In [1]: import numpy as np

In [2]: np.set_printoptions(precision=2, suppress=True, linewidth=200)

In [3]: F = np.array([[1.0, 0.5, 0.25, 0.12, 0.06],
   ...:     [0.5, 1.0, 0.5, 0.25, 0.12],
   ...:     [0.25, 0.5, 1.0, 0.5, 0.25],
   ...:     [0.12, 0.25, 0.5, 1.0, 0.5],
   ...:     [0.06, 0.12, 0.25, 0.5, 1.0]])

In [4]: round(np.linalg.eigvals(F).sum().real, 2)
Out[4]: np.float64(5.0)

In [5]: np.round(np.linalg.det(F[::-1]), 2)
Out[5]: np.float64(0.32)

In [6]: np.round(np.einsum("ij,ji->", F, F), 2)
Out[6]: np.float64(7.44)

In [7]: x = np.array([5, 3, 0, 0, 3])

In [8]: y = F @ x

In [9]: y
Out[9]: array([6.68, 5.86, 3.5 , 2.85, 3.66])

In [10]: np.round(np.linalg.solve(F, -2 * y), 2) + 0
Out[10]: array([-10.,  -6.,   0.,   0.,  -6.])

In [11]: L = np.linalg.cholesky(F)

In [12]: L
Out[12]: 
array([[1.  , 0.  , 0.  , 0.  , 0.  ],
       [0.5 , 0.87, 0.  , 0.  , 0.  ],
       [0.25, 0.43, 0.87, 0.  , 0.  ],
       [0.12, 0.22, 0.43, 0.87, 0.  ],
       [0.06, 0.1 , 0.22, 0.43, 0.87]])

In [13]: L @ L.T
Out[13]: 
array([[1.  , 0.5 , 0.25, 0.12, 0.06],
       [0.5 , 1.  , 0.5 , 0.25, 0.12],
       [0.25, 0.5 , 1.  , 0.5 , 0.25],
       [0.12, 0.25, 0.5 , 1.  , 0.5 ],
       [0.06, 0.12, 0.25, 0.5 , 1.  ]])

In [14]: F @ F
Out[14]: 
array([[1.33, 1.16, 0.83, 0.52, 0.3 ],
       [1.16, 1.58, 1.28, 0.87, 0.52],
       [0.83, 1.28, 1.62, 1.28, 0.82],
       [0.52, 0.87, 1.28, 1.58, 1.16],
       [0.3 , 0.52, 0.82, 1.16, 1.33]])

In [15]: (F + F.T) / 2
Out[15]: 
array([[1.  , 0.5 , 0.25, 0.12, 0.06],
       [0.5 , 1.  , 0.5 , 0.25, 0.12],
       [0.25, 0.5 , 1.  , 0.5 , 0.25],
       [0.12, 0.25, 0.5 , 1.  , 0.5 ],
       [0.06, 0.12, 0.25, 0.5 , 1.  ]])

In [16]: np.allclose(F @ F.T, F.T @ F)
Out[16]: True

In [17]: np.round(np.abs(np.linalg.eigvals(F)).max(), 2)
Out[17]: np.float64(2.26)

In [18]: np.sort(np.abs(np.linalg.eigvals(F)))
Out[18]: array([0.36, 0.45, 0.69, 1.24, 2.26])

In [19]: K = np.load("mat.npy")

In [20]: K
Out[20]: 
array([[-2,  3, -3, -1,  4],
       [ 3, -2,  3, -3, -1],
       [-3,  3, -2,  3, -3],
       [-1, -3,  3, -2,  3],
       [ 4, -1, -3,  3, -2]])

In [21]: # symmetric, so the eigenvalues are real

In [22]: ev, V = np.linalg.eigh(K)

In [23]: np.round(V.T @ K @ V, 2) + 0
Out[23]: 
array([[-9.51,  0.  ,  0.  ,  0.  ,  0.  ],
       [ 0.  , -7.82,  0.  ,  0.  ,  0.  ],
       [ 0.  ,  0.  , -0.22,  0.  ,  0.  ],
       [ 0.  ,  0.  ,  0.  ,  2.82,  0.  ],
       [ 0.  ,  0.  ,  0.  ,  0.  ,  4.74]])

In [24]: ev
Out[24]: array([-9.51, -7.82, -0.22,  2.82,  4.74])

In [25]: round(float(ev.sum()), 2), np.trace(K)
Out[25]: (-10.0, np.int64(-10))

In [26]: np.linalg.eigvalsh(K @ K)
Out[26]: array([ 0.05,  7.92, 22.43, 61.08, 90.52])

In [27]: (ev > 1e-8).sum(), (ev < -1e-8).sum()
Out[27]: (np.int64(2), np.int64(3))

In [28]: np.round(V.T @ V, 2) + 0
Out[28]: 
array([[1., 0., 0., 0., 0.],
       [0., 1., 0., 0., 0.],
       [0., 0., 1., 0., 0.],
       [0., 0., 0., 1., 0.],
       [0., 0., 0., 0., 1.]])

In [29]: other = np.array([[-1, 3, -3], [0, 0, -2], [-2, -3, -3], [-2, 3, -2], [0, -1, 2]])

In [30]: np.einsum("ij,ij->i", K, K)
Out[30]: array([39, 32, 40, 32, 39])

In [31]: np.vstack([K, other.T]).shape
Out[31]: (8, 5)

In [32]: K @ other
Out[32]: 
array([[ 10,  -4,  19],
       [ -3,  -8, -10],
       [  1,   9,  -3],
       [ -1, -21,  10],
       [ -4,  32, -11]])

In [33]: np.einsum("ij->j", K)
Out[33]: array([ 1,  0, -2,  0,  1])

In [34]: other.T @ K.T
Out[34]: 
array([[ 10,  -3,   1,  -1,  -4],
       [ -4,  -8,   9, -21,  32],
       [ 19, -10,  -3,  10, -11]])

In [35]: Uu, sv, Vt = np.linalg.svd(K)

In [36]: sv
Out[36]: array([9.51, 7.82, 4.74, 2.82, 0.22])

In [37]: np.argmax(sv[:-1] / (sv[1:] + 1e-6)) + 1
Out[37]: np.int64(4)

In [38]: other = Uu[:, :4] @ np.diag(sv[:4]) @ Vt[:4]

In [39]: round(float(np.linalg.norm(K - other, 2)), 2), np.round(sv[4], 2)
Out[39]: (0.22, np.float64(0.22))

In [40]: np.round(np.abs(K - other).max(), 2)
Out[40]: np.float64(0.07)

In [41]: round(np.linalg.norm(K - other) / np.linalg.norm(K), 2)
Out[41]: np.float64(0.02)

In [42]: np.linalg.matrix_rank(other)
Out[42]: np.int64(4)

In [43]: other
Out[43]: 
array([[-1.98,  3.03, -2.96, -0.97,  4.02],
       [ 3.03, -1.95,  3.06, -2.95, -0.97],
       [-2.96,  3.06, -1.93,  3.06, -2.96],
       [-0.97, -2.95,  3.06, -1.95,  3.03],
       [ 4.02, -0.97, -2.96,  3.03, -1.98]])
